In [1]: import numpy as np

In [2]: from numpy import linalg as LA

In [3]: np.set_printoptions(precision=2, suppress=True, linewidth=140)

In [4]: def tidy(a):
   ...:     return np.round(a, 2) + 0
   ...: 

In [5]: A = np.loadtxt("block8.csv", delimiter=",")

In [6]: A
Out[6]: 
array([[ 2.,  1.,  0.,  0.,  2.,  0., -1.,  0.],
       [-2.,  0.,  0.,  0.,  1.,  0.,  2.,  0.],
       [ 0.,  0., -3., -3.,  0.,  0.,  0., -2.],
       [ 0.,  0., -2.,  1.,  0.,  0.,  0.,  2.],
       [ 3.,  0.,  0.,  0., -1.,  0.,  2.,  0.],
       [ 0.,  0.,  0.,  0.,  0.,  0.,  0.,  0.],
       [-3.,  2.,  0.,  0., -3.,  0.,  0.,  0.],
       [ 0.,  0., -3.,  1.,  0.,  0.,  0., -3.]])

In [7]: rank = LA.matrix_rank(A)

In [8]: rank
Out[8]: np.int64(7)

In [9]: null = LA.svd(A)[2][rank:].T

In [10]: null.shape
Out[10]: (8, 1)

In [11]: np.allclose(A @ null, 0)
Out[11]: True

In [12]: tidy(null[:, 0] / null[np.abs(null[:, 0]).round(6).argmax(), 0])
Out[12]: array([0., 0., 0., 0., 0., 1., 0., 0.])

In [13]: tidy(LA.norm(A, 2) / LA.norm(A))
Out[13]: np.float64(0.56)

In [14]: LA.matrix_rank(A, rtol=0.1)
Out[14]: np.int64(7)

In [15]: t3 = np.stack([A, -3 * A, A[::-1]])

In [16]: LA.matrix_rank(t3)
Out[16]: array([7, 7, 7])

In [17]: t3.shape
Out[17]: (3, 8, 8)

In [18]: Z = np.array([[0.2, -0.1, 1.0, 0.6, -1.1, 0.8, 0.8, 0.6]])

In [19]: rng = np.random.default_rng(1)

In [20]: K = np.array([[8],
    ...:     [9],
    ...:     [4],
    ...:     [2],
    ...:     [0],
    ...:     [4],
    ...:     [6],
    ...:     [7],
    ...:     [5],
    ...:     [2],
    ...:     [9],
    ...:     [0],
    ...:     [0],
    ...:     [0],
    ...:     [0],
    ...:     [0],
    ...:     [9],
    ...:     [6],
    ...:     [4],
    ...:     [0],
    ...:     [8],
    ...:     [4],
    ...:     [3],
    ...:     [0],
    ...:     [5],
    ...:     [9],
    ...:     [4],
    ...:     [0],
    ...:     [8]]) @ Z + 0.1 * rng.normal(size=(29, 8))

In [21]: tidy(K)
Out[21]: 
array([[ 1.63, -0.72,  8.03,  4.67, -8.71,  6.44,  6.35,  4.86],
       [ 1.84, -0.87,  9.  ,  5.45, -9.97,  7.18,  7.15,  5.46],
       [ 0.8 , -0.43,  3.92,  2.37, -4.4 ,  3.17,  3.33,  2.5 ],
       [ 0.13, -0.39,  1.98,  1.16, -2.18,  1.62,  1.81,  1.09],
       [-0.04,  0.2 ,  0.06,  0.07, -0.05, -0.16,  0.02,  0.01],
       [ 0.68, -0.47,  3.99,  2.31, -4.41,  3.21,  3.2 ,  2.35],
       [ 1.26, -0.51,  6.03,  3.52, -6.53,  4.75,  4.89,  3.49],
       [ 1.49, -0.7 ,  6.88,  4.17, -7.69,  5.63,  5.5 ,  4.09],
       [ 1.02, -0.55,  5.02,  3.08, -5.66,  4.03,  4.12,  2.97],
       [ 0.32, -0.12,  2.03,  1.29, -2.23,  1.45,  1.59,  1.16],
       [ 1.88, -0.88,  8.84,  5.28, -9.81,  7.27,  7.14,  5.4 ],
       [ 0.04,  0.05,  0.09,  0.03, -0.01, -0.03,  0.11, -0.23],
       [-0.01,  0.  , -0.14,  0.03, -0.07,  0.09, -0.01,  0.07],
       [ 0.12,  0.04, -0.09, -0.15,  0.18, -0.01, -0.07,  0.01],
       [-0.02,  0.09,  0.  ,  0.  , -0.07,  0.05, -0.1 ,  0.07],
       [ 0.15, -0.15, -0.25,  0.06,  0.25, -0.1 , -0.13,  0.06],
       [ 1.72, -0.95,  8.97,  5.45, -9.94,  7.23,  7.18,  5.32],
       [ 1.17, -0.7 ,  6.  ,  3.49, -6.71,  4.95,  4.79,  3.59],
       [ 0.85, -0.44,  3.98,  2.44, -4.37,  3.08,  3.28,  2.34],
       [-0.11, -0.09, -0.04,  0.16, -0.12,  0.02, -0.21,  0.  ],
       [ 1.69, -0.82,  7.94,  4.82, -8.73,  6.47,  6.6 ,  4.82],
       [ 0.74, -0.41,  3.99,  2.41, -4.4 ,  3.22,  3.03,  2.48],
       [ 0.54, -0.42,  3.06,  1.93, -3.25,  2.42,  2.31,  2.09],
       [ 0.09, -0.11, -0.08,  0.01, -0.16,  0.02, -0.05,  0.12],
       [ 1.1 , -0.77,  5.  ,  2.84, -5.39,  4.02,  4.05,  2.89],
       [ 1.98, -0.7 ,  8.89,  5.44, -9.97,  7.2 ,  7.07,  5.59],
       [ 0.7 , -0.43,  4.05,  2.34, -4.42,  3.14,  3.19,  2.28],
       [-0.04, -0.02, -0.03,  0.01, -0.03,  0.08, -0.03, -0.01],
       [ 1.53, -0.85,  7.87,  4.85, -8.91,  6.33,  6.44,  4.84]])

In [22]: Z = K[[6, 7]].astype(float)

In [23]: for _ in range(4):
    ...:     idx = LA.norm(K[:, None] - Z, axis=-1).argmin(axis=1)
    ...:     Z = np.array([K[idx == j].mean(axis=0) for j in range(2)])
    ...: 

In [24]: idx
Out[24]: array([1, 1, 0, 0, 0, 0, 1, 1, 1, 0, 1, 0, 0, 0, 0, 0, 1, 1, 0, 0, 1, 0, 0, 0, 1, 1, 0, 0, 1])

In [25]: tidy(Z)
Out[25]: 
array([[ 0.29, -0.18,  1.56,  0.97, -1.75,  1.25,  1.25,  0.96],
       [ 1.53, -0.75,  7.37,  4.42, -8.17,  5.96,  5.94,  4.44]])

In [26]: np.abs(Z[1] - Z[0]).argmax()
Out[26]: np.int64(4)

In [27]: tidy(Z[1] - Z[0])
Out[27]: array([ 1.23, -0.57,  5.81,  3.45, -6.42,  4.71,  4.69,  3.48])

In [28]: np.bincount(idx)
Out[28]: array([17, 12])
